$ ipython --no-banner

In [1]: import numpy as np

In [2]: from numpy import linalg as LA

In [3]: np.set_printoptions(precision=1, suppress=True, linewidth=200, floatmode="fixed")

In [4]: feats = np.loadtxt("x.csv", delimiter=",")

In [5]: feats.round(1) + 0
Out[5]: 
array([[-11.4,  -4.0,  -0.1,   5.0,   5.6,   8.7, -11.1],
       [  4.8,   8.9,   4.4,   4.8, -12.3, -10.2,   0.9],
       [ 11.5,   1.4,  -1.5,  -7.6,  -2.1,  -6.5,  12.6],
       [ -1.1,   8.5,   5.3,   8.9, -11.6,  -7.1,  -5.7],
       [ 11.6,   1.8,  -1.2,  -7.2,  -2.7,  -6.9,  12.4],
       [  8.8,  -3.9,  -4.1, -10.6,   5.2,  -0.5,  12.3],
       [-10.4,  -5.9,  -1.5,   2.4,   8.3,  10.0,  -9.0],
       [  4.0,   9.0,   4.6,   5.5, -12.4,  -9.9,   0.0],
       [ -4.3,  -9.0,  -4.5,  -5.2,  12.4,  10.0,  -0.3],
       [  4.4,   9.0,   4.5,   5.1, -12.3, -10.1,   0.5],
       [  8.1,  -4.7,  -4.4, -10.7,   6.3,   0.6,  11.8],
       [  4.5,   9.0,   4.5,   5.0, -12.3, -10.1,   0.6],
       [  1.6,  -8.4,  -5.3,  -9.2,  11.4,   6.8,   6.2],
       [  7.6,  -5.1,  -4.6, -10.7,   6.8,   1.1,  11.5],
       [  0.1,   8.8,   5.2,   8.2, -12.0,  -8.0,  -4.4],
       [ 11.6,   2.0,  -1.1,  -7.1,  -2.9,  -7.0,  12.4],
       [ -2.2,  -9.0,  -5.0,  -6.9,  12.4,   9.1,   2.1],
       [ -4.7,   7.1,   5.2,  10.4,  -9.6,  -4.3,  -9.1],
       [ 10.1,   6.3,   1.8,  -1.8,  -8.8, -10.2,   8.4],
       [ -7.3,   5.4,   4.7,  10.8,  -7.2,  -1.5, -11.2],
       [ -2.4,  -9.0,  -4.9,  -6.7,  12.4,   9.2,   1.9],
       [-10.4,   1.8,   3.2,   9.8,  -2.3,   3.1, -13.0],
       [ 11.5,   3.0,  -0.5,  -6.1,  -4.3,  -7.9,  11.8],
       [-11.6,  -2.8,   0.6,   6.3,   4.0,   7.7, -11.9],
       [  4.8,   8.9,   4.4,   4.8, -12.3, -10.2,   0.9]])

In [6]: Ac = feats - feats.mean(axis=0)

In [7]: vecs = LA.svd(Ac)[2][:2]

In [8]: B = Ac - Ac @ vecs.T @ vecs

In [9]: np.round(LA.norm(B) / LA.norm(Ac), 1)
Out[9]: np.float64(0.0)

In [10]: np.round(B.std(axis=0), 1) + 0
Out[10]: array([0.0, 0.0, 0.0, 0.0, 0.0, 0.0, 0.0])

In [11]: D = LA.norm(feats[:, None] - feats[None], axis=-1)

In [12]: (D + 1e9 * np.eye(25)).round(6).argmin(axis=1)
Out[12]: array([23, 24,  4, 14, 15, 10,  0,  9, 20, 11, 13,  9, 16, 10,  3,  4, 20, 19, 22, 17, 16, 19, 15,  0,  1])

In [13]: D.mean(axis=1).argmax()
Out[13]: np.int64(6)

In [14]: np.flatnonzero(D[6] < D.mean() / 2)
Out[14]: array([ 0,  6, 23])

In [15]: D.shape
Out[15]: (25, 25)

In [16]: np.unravel_index(D.round(6).argmax(), D.shape)
Out[16]: (np.int64(8), np.int64(9))

In [17]: LA.matrix_rank(D ** 2)
Out[17]: np.int64(3)

In [18]: m1 = 3 * np.eye(10) + np.eye(10, k=1)

In [19]: m1
Out[19]: 
array([[3.0, 1.0, 0.0, 0.0, 0.0, 0.0, 0.0, 0.0, 0.0, 0.0],
       [0.0, 3.0, 1.0, 0.0, 0.0, 0.0, 0.0, 0.0, 0.0, 0.0],
       [0.0, 0.0, 3.0, 1.0, 0.0, 0.0, 0.0, 0.0, 0.0, 0.0],
       [0.0, 0.0, 0.0, 3.0, 1.0, 0.0, 0.0, 0.0, 0.0, 0.0],
       [0.0, 0.0, 0.0, 0.0, 3.0, 1.0, 0.0, 0.0, 0.0, 0.0],
       [0.0, 0.0, 0.0, 0.0, 0.0, 3.0, 1.0, 0.0, 0.0, 0.0],
       [0.0, 0.0, 0.0, 0.0, 0.0, 0.0, 3.0, 1.0, 0.0, 0.0],
       [0.0, 0.0, 0.0, 0.0, 0.0, 0.0, 0.0, 3.0, 1.0, 0.0],
       [0.0, 0.0, 0.0, 0.0, 0.0, 0.0, 0.0, 0.0, 3.0, 1.0],
       [0.0, 0.0, 0.0, 0.0, 0.0, 0.0, 0.0, 0.0, 0.0, 3.0]])

In [20]: O, vecs = LA.qr(m1[:, :7])[0], LA.qr(m1[:, 7:])[0]

In [21]: sig = LA.svd(O.T @ vecs, compute_uv=False)

In [22]: sig.round(1) + 0
Out[22]: array([0.3, 0.0, 0.0])

In [23]: np.degrees(np.arccos(sig.clip(0, 1)))
Out[23]: array([70.5, 90.0, 90.0])

In [24]: m1 @ m1
Out[24]: 
array([[9.0, 6.0, 1.0, 0.0, 0.0, 0.0, 0.0, 0.0, 0.0, 0.0],
       [0.0, 9.0, 6.0, 1.0, 0.0, 0.0, 0.0, 0.0, 0.0, 0.0],
       [0.0, 0.0, 9.0, 6.0, 1.0, 0.0, 0.0, 0.0, 0.0, 0.0],
       [0.0, 0.0, 0.0, 9.0, 6.0, 1.0, 0.0, 0.0, 0.0, 0.0],
       [0.0, 0.0, 0.0, 0.0, 9.0, 6.0, 1.0, 0.0, 0.0, 0.0],
       [0.0, 0.0, 0.0, 0.0, 0.0, 9.0, 6.0, 1.0, 0.0, 0.0],
       [0.0, 0.0, 0.0, 0.0, 0.0, 0.0, 9.0, 6.0, 1.0, 0.0],
       [0.0, 0.0, 0.0, 0.0, 0.0, 0.0, 0.0, 9.0, 6.0, 1.0],
       [0.0, 0.0, 0.0, 0.0, 0.0, 0.0, 0.0, 0.0, 9.0, 6.0],
       [0.0, 0.0, 0.0, 0.0, 0.0, 0.0, 0.0, 0.0, 0.0, 9.0]])

In [25]: B = np.array([[-1, 1, 2],
    ...:     [1, 1, 2],
    ...:     [2, 2, -3],
    ...:     [-1, 0, -2],
    ...:     [-3, 0, -1],
    ...:     [2, -1, 0],
    ...:     [-1, 1, 0],
    ...:     [2, 3, 1],
    ...:     [3, 0, 2],
    ...:     [0, -2, 0]])

In [26]: m1 @ B
Out[26]: 
array([[ -2.0,   4.0,   8.0],
       [  5.0,   5.0,   3.0],
       [  5.0,   6.0, -11.0],
       [ -6.0,   0.0,  -7.0],
       [ -7.0,  -1.0,  -3.0],
       [  5.0,  -2.0,   0.0],
       [ -1.0,   6.0,   1.0],
       [  9.0,   9.0,   5.0],
       [  9.0,  -2.0,   6.0],
       [  0.0,  -6.0,   0.0]])

In [27]: LA.matrix_rank(m1 @ B)
Out[27]: np.int64(3)

In [28]: np.vstack([m1, B.T]).shape
Out[28]: (13, 10)

In [29]: np.einsum("ik,kj->ji", m1, B)
Out[29]: 
array([[ -2.0,   5.0,   5.0,  -6.0,  -7.0,   5.0,  -1.0,   9.0,   9.0,   0.0],
       [  4.0,   5.0,   6.0,   0.0,  -1.0,  -2.0,   6.0,   9.0,  -2.0,  -6.0],
       [  8.0,   3.0, -11.0,  -7.0,  -3.0,   0.0,   1.0,   5.0,   6.0,   0.0]])

In [30]: LA.matrix_rank(np.vstack([m1, B.T]))
Out[30]: np.int64(10)

In [31]: B.T @ m1.T
Out[31]: 
array([[ -2.0,   5.0,   5.0,  -6.0,  -7.0,   5.0,  -1.0,   9.0,   9.0,   0.0],
       [  4.0,   5.0,   6.0,   0.0,  -1.0,  -2.0,   6.0,   9.0,  -2.0,  -6.0],
       [  8.0,   3.0, -11.0,  -7.0,  -3.0,   0.0,   1.0,   5.0,   6.0,   0.0]])
